$ ipython --no-banner

In [1]: import numpy as np

In [2]: from numpy import linalg as LA

In [3]: np.set_printoptions(suppress=True, linewidth=100)

In [4]: def rnd(a):
   ...:     return np.round(a, 3) + 0
   ...: 

In [5]: J = np.vander(np.arange(13) - 3, 4, increasing=True)

In [6]: J
Out[6]: 
array([[  1,  -3,   9, -27],
       [  1,  -2,   4,  -8],
       [  1,  -1,   1,  -1],
       [  1,   0,   0,   0],
       [  1,   1,   1,   1],
       [  1,   2,   4,   8],
       [  1,   3,   9,  27],
       [  1,   4,  16,  64],
       [  1,   5,  25, 125],
       [  1,   6,  36, 216],
       [  1,   7,  49, 343],
       [  1,   8,  64, 512],
       [  1,   9,  81, 729]])

In [7]: Uu, sv, VT = LA.svd(J, full_matrices=False)

In [8]: rnd(Uu.T @ J @ VT.T)
Out[8]: 
array([[997.144,   0.   ,   0.   ,   0.   ],
       [  0.   ,  24.506,   0.   ,   0.   ],
       [  0.   ,   0.   ,   6.429,   0.   ],
       [  0.   ,   0.   ,   0.   ,   1.988]])

In [9]: print(rnd(sv / sv[0]))
[1.    0.025 0.006 0.002]

In [10]: rnd(sv)
Out[10]: array([997.144,  24.506,   6.429,   1.988])

In [11]: rnd(LA.norm(J, 2) / LA.norm(J))
Out[11]: np.float64(1.0)

In [12]: LA.matrix_rank(J, rtol=0.1)
Out[12]: np.int64(1)

In [13]: print([round(float(x), 3) for x in LA.svd(J, compute_uv=False)[:3]])
[997.144, 24.506, 6.429]

In [14]: rng = np.random.default_rng(43627)

In [15]: lab = rng.integers(0, 2, 5)

In [16]: m1 = np.triu((lab[:, None] == lab) & (rng.random((5, 5)) < 0.8), 1).astype(int)

In [17]: m1 += m1.T

In [18]: m1
Out[18]: 
array([[0, 1, 1, 0, 1],
       [1, 0, 0, 0, 1],
       [1, 0, 0, 0, 1],
       [0, 0, 0, 0, 0],
       [1, 1, 1, 0, 0]])

In [19]: w, V = LA.eigh(m1)

In [20]: vec = np.array([-3, 0, -1, 1, 2])

In [21]: rnd(vec @ m1 @ vec / (vec @ vec)), rnd(w[0]), rnd(w[-1])
Out[21]: (np.float64(-0.667), np.float64(-1.562), np.float64(2.562))

In [22]: rnd(V * np.abs(w) @ V.T)
Out[22]: 
array([[1.591, 0.243, 0.243, 0.   , 0.591],
       [0.243, 0.97 , 0.97 , 0.   , 0.243],
       [0.243, 0.97 , 0.97 , 0.   , 0.243],
       [0.   , 0.   , 0.   , 0.   , 0.   ],
       [0.591, 0.243, 0.243, 0.   , 1.591]])

In [23]: r0 = np.array([0, 9])

In [24]: np.array([np.convolve(row, r0, "same") for row in m1])
Out[24]: 
array([[0, 0, 9, 9, 0],
       [0, 9, 0, 0, 0],
       [0, 9, 0, 0, 0],
       [0, 0, 0, 0, 0],
       [0, 9, 9, 9, 0]])

In [25]: data = np.load("out19.npy")

In [26]: print(data)
[[0 0 0 1 0 0 0 0]
 [0 1 0 0 0 0 0 0]
 [0 0 0 0 0 0 1 0]
 [0 0 1 0 0 0 0 0]
 [0 0 0 0 0 0 0 1]
 [0 0 0 0 0 1 0 0]
 [0 0 0 0 1 0 0 0]
 [1 0 0 0 0 0 0 0]]

In [27]: A2 = LA.inv(data)

In [28]: data @ A2
Out[28]: 
array([[1., 0., 0., 0., 0., 0., 0., 0.],
       [0., 1., 0., 0., 0., 0., 0., 0.],
       [0., 0., 1., 0., 0., 0., 0., 0.],
       [0., 0., 0., 1., 0., 0., 0., 0.],
       [0., 0., 0., 0., 1., 0., 0., 0.],
       [0., 0., 0., 0., 0., 1., 0., 0.],
       [0., 0., 0., 0., 0., 0., 1., 0.],
       [0., 0., 0., 0., 0., 0., 0., 1.]])

In [29]: np.allclose(A2, data.T)
Out[29]: True

In [30]: (np.abs(A2) > 1e-9).astype(int)
Out[30]: 
array([[0, 0, 0, 0, 0, 0, 0, 1],
       [0, 1, 0, 0, 0, 0, 0, 0],
       [0, 0, 0, 1, 0, 0, 0, 0],
       [1, 0, 0, 0, 0, 0, 0, 0],
       [0, 0, 0, 0, 0, 0, 1, 0],
       [0, 0, 0, 0, 0, 1, 0, 0],
       [0, 0, 1, 0, 0, 0, 0, 0],
       [0, 0, 0, 0, 1, 0, 0, 0]])

In [31]: rnd(LA.det(data) * LA.det(A2))
Out[31]: np.float64(1.0)

In [32]: A2
Out[32]: 
array([[0., 0., 0., 0., 0., 0., 0., 1.],
       [0., 1., 0., 0., 0., 0., 0., 0.],
       [0., 0., 0., 1., 0., 0., 0., 0.],
       [1., 0., 0., 0., 0., 0., 0., 0.],
       [0., 0., 0., 0., 0., 0., 1., 0.],
       [0., 0., 0., 0., 0., 1., 0., 0.],
       [0., 0., 1., 0., 0., 0., 0., 0.],
       [0., 0., 0., 0., 1., 0., 0., 0.]])

In [33]: print(rnd(LA.det(data) * A2))
[[ 0.  0.  0.  0.  0.  0.  0. -1.]
 [ 0. -1.  0.  0.  0.  0.  0.  0.]
 [ 0.  0.  0. -1.  0.  0.  0.  0.]
 [-1.  0.  0.  0.  0.  0.  0.  0.]
 [ 0.  0.  0.  0.  0.  0. -1.  0.]
 [ 0.  0.  0.  0.  0. -1.  0.  0.]
 [ 0.  0. -1.  0.  0.  0.  0.  0.]
 [ 0.  0.  0.  0. -1.  0.  0.  0.]]

In [34]: vec = np.array([-2, 2, 3, 2, 9, 6, -5, 2])

In [35]: print(rnd(LA.det(data)))
-1.0

In [36]: r0 = np.array([-5, 4, 3, 4, 0, 1, 5, 0, -4, 1, 3, 4]) + 0.5

In [37]: X = np.outer(r0, r0) / (r0 @ r0)

In [38]: rnd(X)
Out[38]: 
array([[ 0.132, -0.132, -0.103, -0.132, -0.015, -0.044, -0.162, -0.015,  0.103, -0.044, -0.103,
        -0.132],
       [-0.132,  0.132,  0.103,  0.132,  0.015,  0.044,  0.162,  0.015, -0.103,  0.044,  0.103,
         0.132],
       [-0.103,  0.103,  0.08 ,  0.103,  0.011,  0.034,  0.126,  0.011, -0.08 ,  0.034,  0.08 ,
         0.103],
       [-0.132,  0.132,  0.103,  0.132,  0.015,  0.044,  0.162,  0.015, -0.103,  0.044,  0.103,
         0.132],
       [-0.015,  0.015,  0.011,  0.015,  0.002,  0.005,  0.018,  0.002, -0.011,  0.005,  0.011,
         0.015],
       [-0.044,  0.044,  0.034,  0.044,  0.005,  0.015,  0.054,  0.005, -0.034,  0.015,  0.034,
         0.044],
       [-0.162,  0.162,  0.126,  0.162,  0.018,  0.054,  0.198,  0.018, -0.126,  0.054,  0.126,
         0.162],
       [-0.015,  0.015,  0.011,  0.015,  0.002,  0.005,  0.018,  0.002, -0.011,  0.005,  0.011,
         0.015],
       [ 0.103, -0.103, -0.08 , -0.103, -0.011, -0.034, -0.126, -0.011,  0.08 , -0.034, -0.08 ,
        -0.103],
       [-0.044,  0.044,  0.034,  0.044,  0.005,  0.015,  0.054,  0.005, -0.034,  0.015,  0.034,
         0.044],
       [-0.103,  0.103,  0.08 ,  0.103,  0.011,  0.034,  0.126,  0.011, -0.08 ,  0.034,  0.08 ,
         0.103],
       [-0.132,  0.132,  0.103,  0.132,  0.015,  0.044,  0.162,  0.015, -0.103,  0.044,  0.103,
         0.132]])

In [39]: w, V = LA.eigh(X)

In [40]: vec = np.array([-5, -2, 1, 5, 3, -3, -4, 4, -5, 2, 1, -5])

In [41]: rnd(np.abs(X).sum(axis=1).max()), rnd(np.abs(w).max())
Out[41]: (np.float64(1.366), np.float64(1.0))

In [42]: rnd(V * np.abs(w) @ V.T)
Out[42]: 
array([[ 0.132, -0.132, -0.103, -0.132, -0.015, -0.044, -0.162, -0.015,  0.103, -0.044, -0.103,
        -0.132],
       [-0.132,  0.132,  0.103,  0.132,  0.015,  0.044,  0.162,  0.015, -0.103,  0.044,  0.103,
         0.132],
       [-0.103,  0.103,  0.08 ,  0.103,  0.011,  0.034,  0.126,  0.011, -0.08 ,  0.034,  0.08 ,
         0.103],
       [-0.132,  0.132,  0.103,  0.132,  0.015,  0.044,  0.162,  0.015, -0.103,  0.044,  0.103,
         0.132],
       [-0.015,  0.015,  0.011,  0.015,  0.002,  0.005,  0.018,  0.002, -0.011,  0.005,  0.011,
         0.015],
       [-0.044,  0.044,  0.034,  0.044,  0.005,  0.015,  0.054,  0.005, -0.034,  0.015,  0.034,
         0.044],
       [-0.162,  0.162,  0.126,  0.162,  0.018,  0.054,  0.198,  0.018, -0.126,  0.054,  0.126,
         0.162],
       [-0.015,  0.015,  0.011,  0.015,  0.002,  0.005,  0.018,  0.002, -0.011,  0.005,  0.011,
         0.015],
       [ 0.103, -0.103, -0.08 , -0.103, -0.011, -0.034, -0.126, -0.011,  0.08 , -0.034, -0.08 ,
        -0.103],
       [-0.044,  0.044,  0.034,  0.044,  0.005,  0.015,  0.054,  0.005, -0.034,  0.015,  0.034,
         0.044],
       [-0.103,  0.103,  0.08 ,  0.103,  0.011,  0.034,  0.126,  0.011, -0.08 ,  0.034,  0.08 ,
         0.103],
       [-0.132,  0.132,  0.103,  0.132,  0.015,  0.044,  0.162,  0.015, -0.103,  0.044,  0.103,
         0.132]])

In [43]: (np.sign(V[:, -1].round(6)) == np.sign(V[0, -1].round(6))).astype(int)
Out[43]: array([1, 0, 0, 0, 0, 0, 0, 0, 1, 0, 0, 0])

In [44]: rnd(vec @ X @ vec)
Out[44]: np.float64(2.118)

In [45]: print(rnd(vec @ X @ vec / (vec @ vec)), rnd(w[0]), rnd(w[-1]))
0.013 0.0 1.0
